$ ipython --no-banner

In [1]: import numpy as np

In [2]: from numpy import linalg as LA

In [3]: np.set_printoptions(precision=1, suppress=True, linewidth=120)

In [4]: rnd = lambda a: np.round(a, 1) + 0

In [5]: O, _ = LA.qr(np.array([[-0.1, 0.2, -0.4, 2.1],
   ...:     [1.4, 0.1, -1.1, -1.1],
   ...:     [0.0, 0.0, -0.2, 1.6],
   ...:     [0.2, -0.6, -1.7, 1.6]]))

In [6]: J = 3 * O

In [7]: rnd(J)
Out[7]: 
array([[-0.2, -0.9, -2.8,  0.6],
       [ 3. , -0.5, -0.1,  0. ],
       [ 0. ,  0. , -0.6, -2.9],
       [ 0.4,  2.8, -0.9,  0.2]])

In [8]: rnd(LA.pinv(J))
Out[8]: 
array([[ 0. ,  0.3,  0. ,  0. ],
       [-0.1, -0.1,  0. ,  0.3],
       [-0.3,  0. , -0.1, -0.1],
       [ 0.1,  0. , -0.3,  0. ]])

In [9]: rnd(LA.svd(J, compute_uv=False))
Out[9]: array([3., 3., 3., 3.])

In [10]: rnd(J[:, 0] @ J[:, 1])
Out[10]: np.float64(0.0)

In [11]: O, R = LA.qr(J)

In [12]: np.trace(O @ O.T)
Out[12]: np.float64(4.0)

In [13]: rnd(R)
Out[13]: 
array([[3., 0., 0., 0.],
       [0., 3., 0., 0.],
       [0., 0., 3., 0.],
       [0., 0., 0., 3.]])

In [14]: hat = np.triu(np.array([[0, 1, 1, -2], [-2, 2, 0, 0], [-1, -2, 0, 1], [0, 0, 1, 2]]), 1) + np.eye(4)

In [15]: A2 = hat @ J @ LA.inv(hat)

In [16]: rnd(LA.det(A2))
Out[16]: np.float64(-81.0)

In [17]: LA.matrix_rank(A2)
Out[17]: np.int64(4)

In [18]: vec = np.array([0, 0, 0, 2])

In [19]: rhs = J @ vec

In [20]: rnd(rhs)
Out[20]: array([ 1.2,  0. , -5.9,  0.4])

In [21]: print(rnd(LA.solve(J, rhs + J[:, 1])))
[0. 1. 0. 2.]

In [22]: rnd(LA.solve(J, rhs))
Out[22]: array([0., 0., 0., 2.])

In [23]: rng = np.random.default_rng(10466)

In [24]: lab = rng.permutation(4)

In [25]: lab
Out[25]: array([1, 3, 0, 2])

In [26]: A2 = J[lab][:, lab]

In [27]: rnd(np.diag(A2))
Out[27]: array([-0.5,  0.2, -0.2, -0.6])

In [28]: rnd(np.trace(A2))
Out[28]: np.float64(-1.1)

In [29]: m1 = np.load("arr.npy")

In [30]: m1
Out[30]: 
array([[ 0.2,  0.1, -0.3],
       [ 1.2, -0.3,  0.3],
       [ 0.4, -0.4, -1.6]])

In [31]: left, s, Vh = LA.svd(m1, full_matrices=False)

In [32]: print(rnd(left.T @ left))
[[1. 0. 0.]
 [0. 1. 0.]
 [0. 0. 1.]]

In [33]: np.allclose(left * s @ Vh, m1)
Out[33]: True

In [34]: rnd(left.T @ m1 @ Vh.T)
Out[34]: 
array([[1.7, 0. , 0. ],
       [0. , 1.3, 0. ],
       [0. , 0. , 0.2]])

In [35]: r0 = np.array([-5, -5, -5])

In [36]: np.convolve(m1[2], r0)
Out[36]: array([-2.,  0.,  8., 10.,  8.])

In [37]: rnd(np.polyval(r0, m1[2]))
Out[37]: array([-7.8, -3.8, -9.8])

In [38]: rnd(np.cross(m1[2, :3], m1[1, :3]))
Out[38]: array([-0.6, -2. ,  0.4])

In [39]: np.array([np.convolve(row, r0, "same") for row in m1])
Out[39]: 
array([[-1.5,  0. ,  1. ],
       [-4.5, -6. ,  0. ],
       [ 0. ,  8. , 10. ]])

In [40]: ev, vecs = LA.eig(m1)

In [41]: rnd(np.sort(LA.eigvals(m1 @ m1)))
Out[41]: array([0.2, 0.7, 1.5])

In [42]: rnd(np.sort(LA.eigvals(m1.T)))
Out[42]: array([-1.2, -0.9,  0.4])

In [43]: A2 = np.array([[2, 0], [3, 2]])

In [44]: W2 = np.kron(A2, m1)

In [45]: LA.matrix_rank(W2)
Out[45]: np.int64(6)

In [46]: rnd(W2)
Out[46]: 
array([[ 0.4,  0.2, -0.6,  0. ,  0. ,  0. ],
       [ 2.4, -0.6,  0.6,  0. ,  0. ,  0. ],
       [ 0.8, -0.8, -3.2,  0. ,  0. ,  0. ],
       [ 0.6,  0.3, -0.9,  0.4,  0.2, -0.6],
       [ 3.6, -0.9,  0.9,  2.4, -0.6,  0.6],
       [ 1.2, -1.2, -4.8,  0.8, -0.8, -3.2]])

In [47]: W2.shape
Out[47]: (6, 6)

In [48]: th = np.radians(120)

In [49]: R = np.eye(6)

In [50]: R[4, 4] = R[2, 2] = np.cos(th)

In [51]: R[4, 2], R[2, 4] = -np.sin(th), np.sin(th)

In [52]: rnd(R)
Out[52]: 
array([[ 1. ,  0. ,  0. ,  0. ,  0. ,  0. ],
       [ 0. ,  1. ,  0. ,  0. ,  0. ,  0. ],
       [ 0. ,  0. , -0.5,  0. ,  0.9,  0. ],
       [ 0. ,  0. ,  0. ,  1. ,  0. ,  0. ],
       [ 0. ,  0. , -0.9,  0. , -0.5,  0. ],
       [ 0. ,  0. ,  0. ,  0. ,  0. ,  1. ]])

In [53]: A2 = W2 @ R.T

In [54]: np.allclose(LA.norm(W2, axis=1), LA.norm(A2, axis=1))
Out[54]: True

In [55]: rnd(LA.svd(W2, compute_uv=False)), rnd(LA.svd(A2, compute_uv=False))
Out[55]: (array([6.9, 5.1, 1.7, 1.3, 0.8, 0.2]), array([6.9, 5.1, 1.7, 1.3, 0.8, 0.2]))

In [56]: rnd(np.abs(A2 - W2).max(axis=0))
Out[56]: array([0. , 0. , 6.5, 0. , 5.4, 0. ])

In [57]: print(rnd(LA.det(R)), np.trace(R))
1.0 3.0

In [58]: rnd(A2)
Out[58]: 
array([[ 0.4,  0.2,  0.3,  0. ,  0.5,  0. ],
       [ 2.4, -0.6, -0.3,  0. , -0.5,  0. ],
       [ 0.8, -0.8,  1.6,  0. ,  2.8,  0. ],
       [ 0.6,  0.3,  0.6,  0.4,  0.7, -0.6],
       [ 3.6, -0.9, -1. ,  2.4, -0.5,  0.6],
       [ 1.2, -1.2,  1.7,  0.8,  4.6, -3.2]])

In [59]: F = np.loadtxt("mat.csv", delimiter=",")

In [60]: F
Out[60]: 
array([[6., 0., 0., 0., 5.],
       [0., 6., 5., 5., 0.],
       [0., 5., 6., 5., 0.],
       [0., 5., 5., 6., 0.],
       [5., 0., 0., 0., 6.]])

In [61]: # 2 groups of indices that never mix

In [62]: Lm = LA.cholesky(F)

In [63]: print(rnd(Lm))
[[2.4 0.  0.  0.  0. ]
 [0.  2.4 0.  0.  0. ]
 [0.  2.  1.4 0.  0. ]
 [0.  2.  0.6 1.2 0. ]
 [2.  0.  0.  0.  1.4]]

In [64]: np.prod(np.diag(Lm)) ** 2, rnd(LA.det(F))
Out[64]: (np.float64(176.0), np.float64(176.0))

In [65]: A2 = LA.inv(Lm)

In [66]: print((np.abs(A2) > 1e-9).astype(int))
[[1 0 0 0 0]
 [0 1 0 0 0]
 [0 1 1 0 0]
 [0 1 1 1 0]
 [1 0 0 0 1]]

In [67]: print(rnd(LA.slogdet(Lm)[0]))
1.0

In [68]: print(rnd(LA.cond(Lm)))
4.0

In [69]: rnd(LA.det(Lm) * LA.det(A2))
Out[69]: np.float64(1.0)

In [70]: print(rnd(np.sort(np.abs(LA.eigvals(F)))))
[ 1.  1.  1. 11. 16.]

In [71]: assert F == F.T
Traceback (most recent call last):
  Cell In[71], line 1
    assert F == F.T
ValueError: The truth value of an array with more than one element is ambiguous. Use a.any() or a.all()


In [72]: np.trace(F)
Out[72]: np.float64(30.0)

In [73]: (F + F.T) / 2
Out[73]: 
array([[6., 0., 0., 0., 5.],
       [0., 6., 5., 5., 0.],
       [0., 5., 6., 5., 0.],
       [0., 5., 5., 6., 0.],
       [5., 0., 0., 0., 6.]])

In [74]: np.allclose(F @ F.T, F.T @ F)
Out[74]: True

In [75]: rnd(LA.matrix_power(F, 3))
Out[75]: 
array([[ 666.,    0.,    0.,    0.,  665.],
       [   0., 1366., 1365., 1365.,    0.],
       [   0., 1365., 1366., 1365.,    0.],
       [   0., 1365., 1365., 1366.,    0.],
       [ 665.,    0.,    0.,    0.,  666.]])

In [76]: A2 = LA.invert(F)
Traceback (most recent call last):
  Cell In[76], line 1
    A2 = LA.invert(F)
AttributeError: module 'numpy.linalg' has no attribute 'invert'


In [77]: A2 = LA.inv(F)

In [78]: (np.abs(A2) > 1e-9).astype(int)
Out[78]: 
array([[1, 0, 0, 0, 1],
       [0, 1, 1, 1, 0],
       [0, 1, 1, 1, 0],
       [0, 1, 1, 1, 0],
       [1, 0, 0, 0, 1]])

In [79]: rnd(F @ A2)
Out[79]: 
array([[1., 0., 0., 0., 0.],
       [0., 1., 0., 0., 0.],
       [0., 0., 1., 0., 0.],
       [0., 0., 0., 1., 0.],
       [0., 0., 0., 0., 1.]])

In [80]: LA.matrix_rank(F, rtol=0.1)
Out[80]: np.int64(2)

In [81]: rnd(np.abs(LA.svd(F)[2][-1]))
Out[81]: array([0.7, 0. , 0. , 0. , 0.7])

In [82]: rnd(LA.norm(F, 2) / LA.norm(F))
Out[82]: np.float64(0.8)

In [83]: LA.cond(F) > 100
Out[83]: np.False_

In [84]: feats = np.loadtxt("sample12.csv", delimiter=",")

In [85]: feats
Out[85]: 
array([[ 15., -20.,  20.,  -8.,  16.],
       [-20.,  24., -25.,  10., -20.],
       [ 20., -25.,  24., -10.,  20.],
       [ -8.,  10., -10.,   3.,  -8.],
       [ 16., -20.,  20.,  -8.,  15.]])

In [86]: # equal to its transpose

In [87]: [round(float(LA.det(feats[:i, :i])), 2) + 0 for i in range(1, 6)]
Out[87]: [15.0, -40.0, 65.0, -69.0, 85.0]

In [88]: np.all(LA.eigvalsh(feats) > 0)
Out[88]: np.False_

In [89]: print(rnd(LA.eigvalsh(feats).min()))
-1.0

In [90]: hat = np.triu(np.array([[-5, -1, -5, 1, 3],
    ...:     [-4, 2, -2, 5, -5],
    ...:     [-3, 1, -3, 5, -2],
    ...:     [-4, 0, 0, -2, -4],
    ...:     [5, 5, 1, -1, -2]]), 1) + np.eye(5)

In [91]: A2 = hat @ feats @ LA.inv(hat)

In [92]: print(hat @ feats - feats @ hat)
[[ -40.   66.  -10.    4. -180.]
 [-160.  180. -250.  100.   15.]
 [ -72.  110.  -40.   16. -247.]
 [ -64.   72. -100.   40.    6.]
 [   0.   16.   40.  -16. -140.]]

In [93]: rnd(LA.norm(feats, 2) / LA.norm(feats))
Out[93]: np.float64(1.0)

In [94]: round(np.log10(LA.cond(feats)))
Out[94]: 2

In [95]: LA.cond(feats) > 100
Out[95]: np.False_

In [96]: print(rnd(LA.norm(feats[0] - feats[2])))
9.3

In [97]: rnd(LA.norm(feats, axis=0))
Out[97]: array([36.7, 45.8, 45.8, 18.4, 36.7])

In [98]: LA.norm(feats, axis=1).argmax()
Out[98]: np.int64(1)

In [99]: ev, vecs = LA.eigh(F)

In [100]: vec = np.array([3, 1, -3, 1, 2])

In [101]: print(np.abs(F).sum(axis=1).max(), rnd(np.abs(ev).max()))
16.0 16.0

In [102]: rnd(vec @ F @ vec / (vec @ vec)), ev[0], rnd(ev[-1])
Out[102]: (np.float64(6.4), np.float64(1.0), np.float64(16.0))

In [103]: print(rnd(vecs * np.abs(ev) @ vecs.T))
[[6. 0. 0. 0. 5.]
 [0. 6. 5. 5. 0.]
 [0. 5. 6. 5. 0.]
 [0. 5. 5. 6. 0.]
 [5. 0. 0. 0. 6.]]

In [104]: print(vec @ F @ vec)
154.0

In [105]: rnd(vecs * np.maximum(ev, 0) @ vecs.T)
Out[105]: 
array([[6., 0., 0., 0., 5.],
       [0., 6., 5., 5., 0.],
       [0., 5., 6., 5., 0.],
       [0., 5., 5., 6., 0.],
       [5., 0., 0., 0., 6.]])

In [106]: th = np.deg2rad(15)

In [107]: mat = np.eye(5)

In [108]: mat[np.ix_([3, 2], [3, 2])] = [[np.cos(th), -np.sin(th)], [np.sin(th), np.cos(th)]]

In [109]: rnd(mat)
Out[109]: 
array([[ 1. ,  0. ,  0. ,  0. ,  0. ],
       [ 0. ,  1. ,  0. ,  0. ,  0. ],
       [ 0. ,  0. ,  1. ,  0.3,  0. ],
       [ 0. ,  0. , -0.3,  1. ,  0. ],
       [ 0. ,  0. ,  0. ,  0. ,  1. ]])

In [110]: def softmax(z):
     ...:     e = np.exp(z - z.max(axis=-1, keepdims=True))
     ...:     return e / e.sum(axis=-1, keepdims=True)
     ...: 

In [111]: print(rnd(softmax(mat[2])))
[0.1 0.1 0.4 0.2 0.1]

In [112]: rnd(softmax(10 * mat[2]))
Out[112]: array([0., 0., 1., 0., 0.])

In [113]: att = mat @ mat.T / np.sqrt(5)

In [114]: rnd(softmax(att)[2] @ mat)
Out[114]: array([0.2, 0.2, 0.2, 0.2, 0.2])

In [115]: rnd(softmax(att))
Out[115]: 
array([[0.3, 0.2, 0.2, 0.2, 0.2],
       [0.2, 0.3, 0.2, 0.2, 0.2],
       [0.2, 0.2, 0.3, 0.2, 0.2],
       [0.2, 0.2, 0.2, 0.3, 0.2],
       [0.2, 0.2, 0.2, 0.2, 0.3]])

In [116]: rnd(LA.norm(mat, axis=0))
Out[116]: array([1., 1., 1., 1., 1.])

In [117]: rnd(LA.norm(mat[1] - mat[4]))
Out[117]: np.float64(1.4)

In [118]: rnd(LA.norm(mat[1], 1)), rnd(LA.norm(mat[1], np.inf))
Out[118]: (np.float64(1.0), np.float64(1.0))

In [119]: mat[1] @ mat[4]
Out[119]: np.float64(0.0)

In [120]: rnd(LA.norm(mat, "nuc"))
Out[120]: np.float64(5.0)

In [121]: rnd(mat - mat[0])
Out[121]: 
array([[ 0. ,  0. ,  0. ,  0. ,  0. ],
       [-1. ,  1. ,  0. ,  0. ,  0. ],
       [-1. ,  0. ,  1. ,  0.3,  0. ],
       [-1. ,  0. , -0.3,  1. ,  0. ],
       [-1. ,  0. ,  0. ,  0. ,  1. ]])

In [122]: rnd(LA.svd(mat, compute_uv=False))
Out[122]: array([1., 1., 1., 1., 1.])

In [123]: W0 = np.load("case15.npy")

In [124]: W0
Out[124]: 
array([[ 1,  2,  1,  2,  1,  2],
       [ 0, -2,  0, -2,  0, -2],
       [-1,  2, -1,  2, -1,  2],
       [ 1,  2,  1,  2,  1,  2],
       [ 0, -2,  0, -2,  0, -2],
       [-1,  2, -1,  2, -1,  2]])

In [125]: # column 2 repeats column 0

In [126]: r = LA.matrix_rank(W0)

In [127]: r
Out[127]: np.int64(2)

In [128]: ns = LA.svd(W0)[2][r:].T

In [129]: np.allclose(W0 @ ns, 0)
Out[129]: True

In [130]: print(LA.matrix_rank(W0.T @ W0), LA.matrix_rank(W0 @ W0.T))
2 2

In [131]: print([int(LA.matrix_rank(np.delete(W0, i, axis=0))) for i in range(6)])
[2, 2, 2, 2, 2, 2]

In [132]: ns.shape
Out[132]: (6, 4)

In [133]: rnd(LA.norm(W0, 2) / LA.norm(W0))
Out[133]: np.float64(0.9)

In [134]: np.argsort(-LA.norm(W0, axis=0).round(6), kind="stable")[:3]
Out[134]: array([1, 3, 5])

In [135]: [round(float(x), 1) for x in LA.svd(W0, compute_uv=False)[:3]]
Out[135]: [8.5, 3.5, 0.0]

In [136]: E = np.load("dump.npy")

In [137]: E
Out[137]: 
array([[  1.5,  -7.3, -19.7],
       [  1. ,  -6.8, -16.6],
       [ -0.3,  -5.1,  -9.1],
       [ -0.8,  -4.4,  -7.1],
       [ -1. ,  -4. ,  -5.9],
       [ -1.4,  -2.8,  -3.5],
       [ -1. ,  -1.1,  -1.1],
       [  0.4,   0.3,   0.3],
       [  3.1,   1.7,   1.9],
       [ 10. ,   3.8,   5.5],
       [ 22.8,   6.1,  13.2],
       [ 23. ,   6.1,  13.3],
       [ 27.5,   6.7,  16.3]])

In [138]: vec = np.array([1, 0, 0])

In [139]: rhs = E @ vec

In [140]: b, lr = np.zeros(3), 1 / LA.norm(E, 2) ** 2

In [141]: for i in range(15):
     ...:     b -= lr * E.T @ (E @ b - rhs)
     ...:     if i % 5 == 0: print(i, round(LA.norm(E @ b - rhs), 1))
     ...: 
0 13.8
5 4.1
10 1.2

In [142]: rnd(b)
Out[142]: array([1., 0., 0.])

In [143]: A = np.loadtxt("m.csv", delimiter=",")

In [144]: rnd(A)
Out[144]: 
array([[ 1.5, -0.8,  1.7, -1.5,  1.7],
       [-0.8,  3.2, -1.8, -0.3,  0.4],
       [ 1.7, -1.8, -1.5,  0. ,  1.8],
       [-1.5, -0.3,  0. , -3.5,  0.2],
       [ 1.7,  0.4,  1.8,  0.2,  1.2]])

In [145]: np.allclose(A, A.T)
Out[145]: True

In [146]: rnd(A @ A)
Out[146]: 
array([[10.9, -5.8,  4.7,  3.4,  7.1],
       [-5.8, 14.5, -3.8,  1.4, -3.2],
       [ 4.7, -3.8, 11.6, -1.4,  1.6],
       [ 3.4,  1.4, -1.4, 14.2, -3.1],
       [ 7.1, -3.2,  1.6, -3.1,  7.8]])

In [147]: print(rnd(np.abs(LA.eigvals(A)).max()))
5.0

In [148]: A.inv()
Traceback (most recent call last):
  Cell In[148], line 1
    A.inv()
AttributeError: 'numpy.ndarray' object has no attribute 'inv'
